$ ipython --no-banner

In [1]: import numpy as np

In [2]: import numpy.linalg as la

In [3]: np.set_printoptions(precision=2, suppress=True, linewidth=100)

In [4]: feats = np.load("arr.npy")

In [5]: feats
Out[5]: 
array([[ 1, -2,  0,  0],
       [-2,  0,  0,  0],
       [ 0,  0,  1, -2],
       [ 0,  0, -2,  0]])

In [6]: w, evecs = la.eig(feats)

In [7]: feats @ evecs[:, 0] - w[0] * evecs[:, 0]
Out[7]: array([0., 0., 0., 0.])

In [8]: np.sort(la.eigvals(la.inv(feats)))
Out[8]: array([-0.64, -0.64,  0.39,  0.39])

In [9]: w
Out[9]: array([ 2.56, -1.56,  2.56, -1.56])

In [10]: mat = np.loadtxt("w.csv", delimiter=",")

In [11]: mat
Out[11]: 
array([[ 1.7,  0. , -0.7, -0.2,  1.2, -0.1,  0.1, -0.5,  2.9, -1.8,  0.1, -0.5,  1.3,  0.8,  1. ],
       [ 0.3,  1.4,  0.7, -0.6, -1.4, -0.4, -0.3,  0.3,  0.3, -0.5,  0.8,  0.9, -0.1,  0. ,  2. ],
       [ 2.1,  0.8, -0.2, -0.3,  1.9,  0.3, -0.2, -0.6, -2.8, -2.2,  0.3,  1.2,  0.8, -0.9,  0. ],
       [-0.6,  0.2,  0.7,  1.3,  1.1,  2.2, -1.7, -0.3, -1.4,  0. ,  1.3,  0.7,  0.2,  1. , -0.2],
       [ 1.6, -0.1, -0.1,  0.7,  0.2,  0.9, -0.4, -0.3, -0.1, -0.7, -0.1,  1.6, -1. ,  1. , -0.7],
       [ 1. ,  1.3,  1.3, -0.9,  2.6, -0.9, -0.6,  0.9,  1.5,  0.2, -1.1,  0.6,  1.4,  1.3,  0.4],
       [-0.4, -0.4,  0.2,  0.9, -1.8, -0.1,  0.5, -0.4, -0.1,  1.2, -1.2,  0.7,  1.5, -1.3, -0.1],
       [-1.6,  0.9, -1.2, -1. , -0.8,  0.7, -1. ,  0.6, -0.2,  0.9,  0.5,  0.2,  1.2,  0.2, -0.1]])

In [12]: def softmax(z):
    ...:     e = np.exp(z - z.max(axis=-1, keepdims=True))
    ...:     return e / e.sum(axis=-1, keepdims=True)
    ...: 

In [13]: softmax(mat).sum(axis=1)
Out[13]: array([1., 1., 1., 1., 1., 1., 1., 1.])

In [14]: att = mat @ mat.T / np.sqrt(15)

In [15]: softmax(att).round(6).argmax(axis=1)
Out[15]: array([0, 1, 2, 3, 4, 5, 6, 7])

In [16]: blk = np.stack([mat, 4 * mat, mat[::-1]])

In [17]: la.norm(blk, axis=(1, 2))
Out[17]: array([11.29, 45.18, 11.29])

In [18]: np.einsum("bij,cij->bc", blk, blk)
Out[18]: 
array([[ 127.56,  510.24,    8.32],
       [ 510.24, 2040.96,   33.28],
       [   8.32,   33.28,  127.56]])

In [19]: print(mat.shape)
(8, 15)

In [20]: print(la.svd(mat, compute_uv=False))
[6.19 5.48 4.03 3.61 3.26 2.82 2.76 1.93]

In [21]: print(round(float(la.norm(mat)), 2))
11.29

In [22]: print(np.diff(mat, axis=0))
[[-1.4  1.4  1.4 -0.4 -2.6 -0.3 -0.4  0.8 -2.6  1.3  0.7  1.4 -1.4 -0.8  1. ]
 [ 1.8 -0.6 -0.9  0.3  3.3  0.7  0.1 -0.9 -3.1 -1.7 -0.5  0.3  0.9 -0.9 -2. ]
 [-2.7 -0.6  0.9  1.6 -0.8  1.9 -1.5  0.3  1.4  2.2  1.  -0.5 -0.6  1.9 -0.2]
 [ 2.2 -0.3 -0.8 -0.6 -0.9 -1.3  1.3  0.   1.3 -0.7 -1.4  0.9 -1.2  0.  -0.5]
 [-0.6  1.4  1.4 -1.6  2.4 -1.8 -0.2  1.2  1.6  0.9 -1.  -1.   2.4  0.3  1.1]
 [-1.4 -1.7 -1.1  1.8 -4.4  0.8  1.1 -1.3 -1.6  1.  -0.1  0.1  0.1 -2.6 -0.5]
 [-1.2  1.3 -1.4 -1.9  1.   0.8 -1.5  1.  -0.1 -0.3  1.7 -0.5 -0.3  1.5  0. ]]

In [23]: mat[:, 15]
Traceback (most recent call last):
  Cell In[23], line 1
    mat[:, 15]
IndexError: index 15 is out of bounds for axis 1 with size 15


In [24]: print(np.unravel_index(np.abs(mat).argmax(), mat.shape))
(np.int64(0), np.int64(8))
